$ python3 -q
>>> import numpy as np
>>> np.set_printoptions(precision=3, suppress=True, linewidth=140, sign=" ")
>>> rnd = lambda a: np.round(a, 3) + 0
>>> arr = np.load("run9.npy")
>>> print(arr)
[[-1.  0. -2.  0.]
 [ 0. -1.  0. -2.]
 [-2.  0. -1.  0.]
 [ 0. -2.  0. -1.]]
>>> U, s, Vh = np.linalg.svd(arr, full_matrices=False)
>>> print(rnd(U.T @ U))
[[ 1.  0.  0.  0.]
 [ 0.  1.  0.  0.]
 [ 0.  0.  1.  0.]
 [ 0.  0.  0.  1.]]
>>> print(np.allclose(U * s @ Vh, arr))
True
>>> print(np.cumsum(s ** 2) / np.sum(s ** 2))
[ 0.45  0.9   0.95  1.  ]
>>> print(U.shape, s.shape, Vh.shape)
(4, 4) (4,) (4, 4)
>>> print(rnd(np.sqrt((s ** 2).sum())), rnd(np.linalg.norm(arr)))
4.472 4.472
>>> def softmax(z):
...     e = np.exp(z - z.max(axis=-1, keepdims=True))
...     return e / e.sum(axis=-1, keepdims=True)
... 
>>> print(rnd(softmax(arr[2] + -2)))
[ 0.054  0.399  0.147  0.399]
>>> print(rnd(softmax(arr[2])))
[ 0.054  0.399  0.147  0.399]
>>> S = arr @ arr.T / np.sqrt(4)
>>> print(rnd(softmax(S + np.triu(np.full(S.shape, -np.inf), 1))))
[[ 1.     0.     0.     0.   ]
 [ 0.076  0.924  0.     0.   ]
 [ 0.359  0.049  0.592  0.   ]
 [ 0.046  0.343  0.046  0.565]]
>>> print(rnd(np.linalg.eigvalsh(arr).min()))
-3.0
>>> try:
...     np.linalg.cholesky(arr)
... except np.linalg.LinAlgError as e:
...     print(e)
... 
Matrix is not positive definite
>>> print([round(float(np.linalg.det(arr[:i, :i])), 2) + 0 for i in range(1, 5)])
[-1.0, 1.0, 3.0, 9.0]
>>> r0 = np.array([1, -3])
>>> print(np.polyval(r0, arr[3]))
[-3. -5. -3. -4.]
>>> m1 = np.abs(np.array([[3, 5, 4, -3], [5, -5, 8, 5], [-1, -7, 7, 7], [0, -1, 6, -3]])) + np.eye(4)
>>> m1 = m1 / m1.sum(axis=1, keepdims=True)
>>> print(rnd(m1))
[[ 0.25   0.312  0.25   0.188]
 [ 0.208  0.25   0.333  0.208]
 [ 0.043  0.304  0.348  0.304]
 [ 0.     0.091  0.545  0.364]]
>>> x = np.array([2, -3, 1, -2])
>>> print(m1 @ np.ones(4))
[ 1.  1.  1.  1.]
>>> print(np.linalg.norm(m1 @ x) <= np.linalg.norm(m1, 2) * np.linalg.norm(x) + 1e-9)
True
>>> print(rnd(np.einsum("ij,j->i", m1, x)))
[-0.562 -0.417 -1.087 -0.455]
>>> print(rnd(m1 * x))
[[ 0.5   -0.938  0.25  -0.375]
 [ 0.417 -0.75   0.333 -0.417]
 [ 0.087 -0.913  0.348 -0.609]
 [ 0.    -0.273  0.545 -0.727]]
>>> print(rnd(m1 @ x))
[-0.562 -0.417 -1.087 -0.455]
>>> print(rnd(m1 @ np.eye(4)[1]))
[ 0.312  0.25   0.304  0.091]
>>> print((m1 @ x).argmax())
1
>>> print(rnd(m1 @ (2 * x)))
[-1.125 -0.833 -2.174 -0.909]
>>> vals, evecs = np.linalg.eigh(arr)
>>> print(vals)
[-3. -3.  1.  1.]
>>> A = np.load("arr.npy")
>>> print(rnd(A))
[[ 0.066 -0.128 -0.208 -0.039 -0.022]
 [-0.128  0.533  0.149  0.402  0.221]
 [-0.208  0.149  0.884 -0.172 -0.089]
 [-0.039  0.402 -0.172  0.398  0.217]
 [-0.022  0.221 -0.089  0.217  0.119]]
>>> vals, evecs = np.linalg.eigh(A)
>>> x = np.array([2, 5, 1, 0, 1])
>>> print(rnd(np.abs(A).sum(axis=1).max()), rnd(np.abs(vals).max()))
1.501 1.0
>>> print(rnd(x @ A @ x / (x @ x)), rnd(vals[0]), rnd(vals[-1]))
0.472 0.0 1.0
>>> print(rnd(np.linalg.eigvalsh(A[1:, 1:])))
[ 0.     0.     0.934  1.   ]
>>> rng = np.random.default_rng(894169)
>>> z = rng.permutation(4)
>>> print(z)
[ 0  2  1  3]
>>> B = arr[z][:, z]
>>> print(rnd(np.linalg.det(B)), rnd(np.linalg.det(arr[z])))
9.0 -9.0
>>> print(rnd(softmax(10 * A[2])))
[ 0.     0.001  0.999  0.     0.   ]
>>> print(rnd(softmax(A[2])))
[ 0.132  0.189  0.394  0.137  0.149]
>>> print(rnd(softmax(A).sum(axis=1)))
[ 1.  1.  1.  1.  1.]
>>> S = A @ A.T / np.sqrt(5)
>>> print(softmax(S).round(6).argmax(axis=1))
[ 0  1  2  1  1]
>>> print(rnd(softmax(S)[2] @ A))
[-0.083  0.235  0.194  0.134  0.075]
>>> print(rnd(np.linalg.norm(A, 2) / np.linalg.norm(A)))
0.707
>>> print(np.argsort(-np.linalg.norm(A, axis=0).round(6), kind="stable")[:3])
[ 2  1  3]
>>> U, s, Vh = np.linalg.svd(A)
>>> evecs = Vh[:(s > 1e-8).sum()]
>>> x = A[4] + 3 * A[3] + rng.integers(2) * np.eye(5)[3]
>>> print(rnd(x))
[-0.139  1.426 -0.604  2.412  0.77 ]
>>> print(rnd(evecs.T @ evecs))
[[ 0.066 -0.128 -0.208 -0.039 -0.022]
 [-0.128  0.533  0.149  0.402  0.221]
 [-0.208  0.149  0.884 -0.172 -0.089]
 [-0.039  0.402 -0.172  0.398  0.217]
 [-0.022  0.221 -0.089  0.217  0.119]]
>>> print(np.linalg.matrix_rank(np.vstack([A, x])))
3
>>> print(np.allclose(evecs.T @ evecs @ x, x))
False
>>> X = np.diag(20 * np.array([1, 2, 2, 3])) + np.array([[-2, 3, 0, -2], [3, 0, 1, -2], [3, 3, 1, 0], [3, -2, -1, -3]])
>>> print(X)
[[18  3  0 -2]
 [ 3 40  1 -2]
 [ 3  3 41  0]
 [ 3 -2 -1 57]]
>>> theta = np.radians(30)
>>> Rm = np.eye(4)
>>> Rm[2, 2] = Rm[1, 1] = np.cos(theta)
>>> Rm[2, 1], Rm[1, 2] = -np.sin(theta), np.sin(theta)
>>> print(rnd(Rm))
[[ 1.     0.     0.     0.   ]
 [ 0.     0.866  0.5    0.   ]
 [ 0.    -0.5    0.866  0.   ]
 [ 0.     0.     0.     1.   ]]
>>> B = X @ Rm.T
>>> print(rnd(np.abs(B - X).max(axis=0)))
[  0.     20.098  20.134   0.   ]
>>> print(np.allclose(X @ X.T, B @ B.T))
True
>>> print(np.allclose(np.linalg.norm(X, axis=1), np.linalg.norm(B, axis=1)))
True
>>> gram = X.T @ X
>>> print(np.diag(gram))
[  351  1622  1683  3257]
>>> print(rnd(np.linalg.svd(X, compute_uv=False) ** 2))
[ 3288.407  1832.695  1480.924   310.974]
>>> print(np.linalg.matrix_rank(gram))
4
>>> print(gram)
[[ 351  177  123  129]
 [ 177 1622  165 -200]
 [ 123  165 1683  -59]
 [ 129 -200  -59 3257]]
>>> z = rng.permutation(4)
>>> B = X[:, z] * rng.choice([-1, 1], 4)
>>> print(B)
[[ 18  -3   0   2]
 [  3 -40  -1   2]
 [  3  -3 -41   0]
 [  3   2   1 -57]]
>>> U, _, Vh = np.linalg.svd(X.T @ B)
>>> print(rnd(U @ Vh))
[[ 1.  0.  0.  0.]
 [ 0. -1.  0.  0.]
 [ 0.  0. -1.  0.]
 [ 0.  0.  0. -1.]]
>>> K = np.load("sample15.npy")
>>> print(K)
[[  0.  -2.   2.  -3.]
 [  4.  -9.   6. -10.]
 [  5.  -6.   3.  -5.]
 [  0.   2.  -2.   3.]]
>>> print(np.abs(np.diag(np.linalg.qr(K)[1])) > 1e-9)
[ True  True  True False]
>>> print(np.linalg.lstsq(K[:-1].T, K[-1])[2])
3
>>> print(rnd(np.trace(np.linalg.pinv(K) @ K)))
3.0
>>> print(np.allclose(K[:-1].T @ np.linalg.lstsq(K[:-1].T, K[-1])[0], K[-1]))
True
>>> print(rnd(K @ np.linalg.pinv(K) @ K))
[[  0.  -2.   2.  -3.]
 [  4.  -9.   6. -10.]
 [  5.  -6.   3.  -5.]
 [  0.   2.  -2.   3.]]
>>> U, s, Vh = np.linalg.svd(K)
>>> evecs = Vh[:(s > 1e-8).sum()]
>>> x = K[2] + -1 * K[0] + rng.integers(2) * np.eye(4)[2]
>>> print(x)
[ 5. -4.  1. -2.]
>>> print(rnd(evecs.T @ evecs))
[[ 0.9 -0.2  0.1  0.2]
 [-0.2  0.6  0.2  0.4]
 [ 0.1  0.2  0.9 -0.2]
 [ 0.2  0.4 -0.2  0.6]]
>>> print(rnd(np.diag(evecs.T @ evecs)))
[ 0.9  0.6  0.9  0.6]
>>> z = rng.permutation(4)
>>> print(z)
[ 3  2  1  0]
>>> B = K[z][:, z]
>>> print(rnd(np.linalg.det(B)), rnd(np.linalg.det(K[z])))
0.0 0.0
>>> print(rnd(np.sort(np.abs(np.linalg.eigvals(B)))))
[ 0.  1.  1.  3.]
>>> J = np.load("layer13.npy")
>>> print(J)
[[ 31.316 -49.301 -30.889]
 [ 30.112 -48.618 -29.959]
 [ 28.242 -51.225 -30.043]
 [ 29.896 -50.351 -30.21 ]
 [ 31.593 -49.752 -29.656]
 [ 29.026 -48.836 -31.168]
 [ 29.85  -52.212 -30.174]
 [ 31.512 -48.888 -30.4  ]
 [ 27.695 -49.68  -28.669]
 [ 30.64  -50.625 -31.172]
 [ 29.111 -49.264 -30.147]
 [ 30.524 -49.052 -31.88 ]
 [ 30.458 -49.784 -29.471]]
>>> U, s, Vh = np.linalg.svd(J)
>>> print(np.argmax(s[:-1] / (s[1:] + 1e-6)) + 1)
1
>>> print(rnd(s))
[ 236.433    4.542    2.66 ]
>>> B = U[:, :1] @ np.diag(s[:1]) @ Vh[:1]
>>> print(np.linalg.matrix_rank(J, rtol=0.05))
1
>>> print(rnd(np.abs(J - B).max()))
1.828
>>> print(rnd(np.linalg.norm(J - B) / np.linalg.norm(J)))
0.022
>>> d = np.linalg.norm(J[:, None] - J[None], axis=-1)
>>> print(d[8].round(6).argsort(kind="stable")[:4])
[  8  10   2   3]
>>> print(np.linalg.matrix_rank(d ** 2))
5
>>> print(rnd(d[8]))
[ 4.264  2.938  2.139  2.769  4.022  2.954  3.65   4.265  0.     3.979  2.089  4.325  2.879]
>>> print(np.flatnonzero(d[8] < d.mean() / 2))
[ 8]
>>> print(rnd(d[:5, :5]))
[[ 0.     1.668  3.724  1.892  1.342]
 [ 1.668  0.     3.209  1.764  1.89 ]
 [ 3.724  3.209  0.     1.878  3.681]
 [ 1.892  1.764  1.878  0.     1.883]
 [ 1.342  1.89   3.681  1.883  0.   ]]
>>> print(np.unravel_index(d.round(6).argmax(), d.shape))
(np.int64(8), np.int64(11))
>>> B = np.c_[J[:, :1] @ np.array([[1]]), np.array([1, 1, 3, 1, 2, 3, 2, 2, 2, 3, 0, 3, 1])]
>>> print(B)
[[ 31.316   1.   ]
 [ 30.112   1.   ]
 [ 28.242   3.   ]
 [ 29.896   1.   ]
 [ 31.593   2.   ]
 [ 29.026   3.   ]
 [ 29.85    2.   ]
 [ 31.512   2.   ]
 [ 27.695   2.   ]
 [ 30.64    3.   ]
 [ 29.111   0.   ]
 [ 30.524   3.   ]
 [ 30.458   1.   ]]
>>> print(rnd(np.linalg.norm(np.linalg.qr(J)[0].T @ B, axis=0) ** 2 / ((B ** 2).sum(axis=0) + 1e-12)))
[ 1.    0.83]
>>> print(np.linalg.matrix_rank(np.c_[J, B]))
4
